$ ipython --no-banner

In [1]: import numpy as np

In [2]: np.set_printoptions(precision=1, suppress=True, linewidth=100)

In [3]: F = np.array([[0, 1, 0, 0, 0, 0],
   ...:     [0, 0, 0, 0, 1, 0],
   ...:     [1, 0, 0, 0, 0, 0],
   ...:     [0, 0, 1, 0, 0, 0],
   ...:     [0, 0, 0, 1, 0, 0],
   ...:     [0, 0, 0, 0, 0, 1]])

In [4]: A2 = F / np.sqrt((F ** 2).mean(axis=1, keepdims=True))

In [5]: np.linalg.norm(A2, axis=1)
Out[5]: array([2.4, 2.4, 2.4, 2.4, 2.4, 2.4])

In [6]: print(F - F.mean(axis=1, keepdims=True))
[[-0.2  0.8 -0.2 -0.2 -0.2 -0.2]
 [-0.2 -0.2 -0.2 -0.2  0.8 -0.2]
 [ 0.8 -0.2 -0.2 -0.2 -0.2 -0.2]
 [-0.2 -0.2  0.8 -0.2 -0.2 -0.2]
 [-0.2 -0.2 -0.2  0.8 -0.2 -0.2]
 [-0.2 -0.2 -0.2 -0.2 -0.2  0.8]]

In [7]: print(np.linalg.matrix_rank(A2) == np.linalg.matrix_rank(F))
True

In [8]: A2[2]
Out[8]: array([2.4, 0. , 0. , 0. , 0. , 0. ])

In [9]: rng = np.random.default_rng(91744)

In [10]: z = rng.permutation(6)

In [11]: A2 = F[:, z] * rng.choice([-1, 1], 6)

In [12]: A2
Out[12]: 
array([[ 0, -1,  0,  0,  0,  0],
       [ 0,  0,  0, -1,  0,  0],
       [ 0,  0,  0,  0,  1,  0],
       [ 0,  0,  1,  0,  0,  0],
       [ 0,  0,  0,  0,  0, -1],
       [ 1,  0,  0,  0,  0,  0]])

In [13]: Uu, _, vt = np.linalg.svd(F.T @ A2)

In [14]: np.linalg.lstsq(F, A2)[0]
Out[14]: 
array([[ 0.,  0.,  0.,  0.,  1.,  0.],
       [ 0., -1.,  0.,  0.,  0.,  0.],
       [ 0.,  0.,  1.,  0.,  0.,  0.],
       [ 0.,  0.,  0.,  0.,  0., -1.],
       [ 0.,  0.,  0., -1.,  0.,  0.],
       [ 1.,  0.,  0.,  0.,  0.,  0.]])

In [15]: z
Out[15]: array([5, 1, 2, 4, 0, 3])

In [16]: M = np.load("arr.npy")

In [17]: M
Out[17]: 
array([[10.6, -2.9, -8.7],
       [ 9.1,  0. , -6.8],
       [ 3.2, 18.3, 12.8],
       [ 2.4, 19.3, 11.9],
       [11.4, -2.5, -7.6],
       [ 0.1, 19.7, 12.8],
       [ 9.1, -1.5, -9.7],
       [ 1.3, 19.8, 11.4],
       [12.1, -3. , -6.1],
       [ 3.1, 19. ,  9.9],
       [ 9.3, -1.8, -7.4],
       [ 0.8, 17.7, 14.4],
       [10.7, -1. , -7.6]])

In [18]: cen = M - M.mean(axis=0)

In [19]: V = np.linalg.svd(cen)[2][:2]

In [20]: A2 = cen - cen @ V.T @ V

In [21]: (cen @ V.T).std(axis=0)
Out[21]: array([15. ,  1.3])

In [22]: round(np.linalg.norm(A2) / np.linalg.norm(cen), 1)
Out[22]: np.float64(0.1)

In [23]: print(np.round(np.cov(cen @ V.T, rowvar=False), 1) + 0)
[[243.7   0. ]
 [  0.    1.8]]

In [24]: A2.std(axis=0)
Out[24]: array([0.8, 0.5, 0.2])

In [25]: D = np.linalg.norm(M[:, None] - M[None], axis=-1)

In [26]: D.mean(axis=1).argmax()
Out[26]: np.int64(11)

In [27]: D.shape
Out[27]: (13, 13)

In [28]: D[1]
Out[28]: array([ 3.8,  0. , 27.5, 27.7,  3.5, 29.2,  3.3, 28. ,  4.3, 26. ,  1.9, 28.8,  2. ])

In [29]: np.linalg.matrix_rank(D ** 2)
Out[29]: np.int64(5)

In [30]: np.flatnonzero(D[1] < D.mean() / 2)
Out[30]: array([ 0,  1,  4,  6,  8, 10, 12])

In [31]: r0 = np.array([1, 0, 3])

In [32]: np.correlate(M[10], M[2], "full")
Out[32]: array([ 119. ,  147.2,  -97.9, -141.2,  -23.7])

In [33]: np.cross(M[10, :3], M[2, :3])
Out[33]: array([ 112.4, -142.7,  176. ])

In [34]: W2 = M[[9, 7]].astype(float)

In [35]: for _ in range(5):
    ...:     z = np.linalg.norm(M[:, None] - W2, axis=-1).argmin(axis=1)
    ...:     W2 = np.array([M[z == j].mean(axis=0) for j in range(2)])
    ...: 

In [36]: print(z)
[0 0 1 1 0 1 0 1 0 1 0 1 0]

In [37]: np.bincount(z)
Out[37]: array([7, 6])

In [38]: W2
Out[38]: 
array([[10.3, -1.8, -7.7],
       [ 1.8, 19. , 12.2]])

In [39]: arr = np.load("sample14.npy")

In [40]: arr
Out[40]: 
array([[-3,  0,  2,  2,  3, -2],
       [ 0, -3, -3, -2,  2,  0],
       [ 0,  0,  0, -2, -1,  2],
       [ 0,  0,  0, -3, -3,  1],
       [ 0,  0,  0,  0, -3,  1],
       [ 0,  0,  0,  0,  0,  1]])

In [41]: rk = np.linalg.matrix_rank(arr)

In [42]: rk
Out[42]: np.int64(5)

In [43]: ns = np.linalg.svd(arr)[2][rk:].T

In [44]: [int(np.linalg.matrix_rank(arr[:, :j + 1])) for j in range(6)]
Out[44]: [1, 2, 2, 3, 4, 5]

In [45]: np.linalg.matrix_rank(arr.T @ arr), np.linalg.matrix_rank(arr @ arr.T)
Out[45]: (np.int64(5), np.int64(5))

In [46]: np.round(ns @ ns.T, 1) + 0
Out[46]: 
array([[ 0.2, -0.3,  0.3,  0. ,  0. ,  0. ],
       [-0.3,  0.4, -0.4,  0. ,  0. ,  0. ],
       [ 0.3, -0.4,  0.4,  0. ,  0. ,  0. ],
       [ 0. ,  0. ,  0. ,  0. ,  0. ,  0. ],
       [ 0. ,  0. ,  0. ,  0. ,  0. ,  0. ],
       [ 0. ,  0. ,  0. ,  0. ,  0. ,  0. ]])

In [47]: np.linalg.cond(arr) > 100
Out[47]: np.True_

In [48]: round(float(np.linalg.norm(arr, 2) / np.linalg.norm(arr)), 1)
Out[48]: 0.8

In [49]: [round(float(x), 1) for x in np.linalg.svd(arr, compute_uv=False)[:3]]
Out[49]: [7.4, 5.3, 2.7]

In [50]: x = np.array([9, 6, 5, 0, 9, 7])

In [51]: print(arr @ x)
[ -4 -15   5 -20 -20   7]

In [52]: print(arr @ (2 * x))
[ -8 -30  10 -40 -40  14]

In [53]: try:
    ...:     np.linalg.inv(arr)
    ...: except np.linalg.LinAlgError as e:
    ...:     print(e)
    ...: 
Singular matrix

In [54]: np.sort(np.linalg.eigvals(arr))
Out[54]: array([-3., -3., -3., -3.,  0.,  1.])

In [55]: print([int(np.linalg.matrix_rank(np.linalg.matrix_power(arr, p))) for p in range(1, 7)])
[5, 5, 5, 5, 5, 5]

In [56]: np.linalg.lstsq(arr[:-1].T, arr[-1])[2]
Out[56]: np.int32(5)

In [57]: try:
    ...:     np.linalg.inv(arr)
    ...: except np.linalg.LinAlgError as e:
    ...:     print("failed:", e)
    ...: 
failed: Singular matrix

In [58]: np.round(arr @ np.linalg.pinv(arr) @ arr, 1) + 0
Out[58]: 
array([[-3.,  0.,  2.,  2.,  3., -2.],
       [ 0., -3., -3., -2.,  2.,  0.],
       [ 0.,  0.,  0., -2., -1.,  2.],
       [ 0.,  0.,  0., -3., -3.,  1.],
       [ 0.,  0.,  0.,  0., -3.,  1.],
       [ 0.,  0.,  0.,  0.,  0.,  1.]])
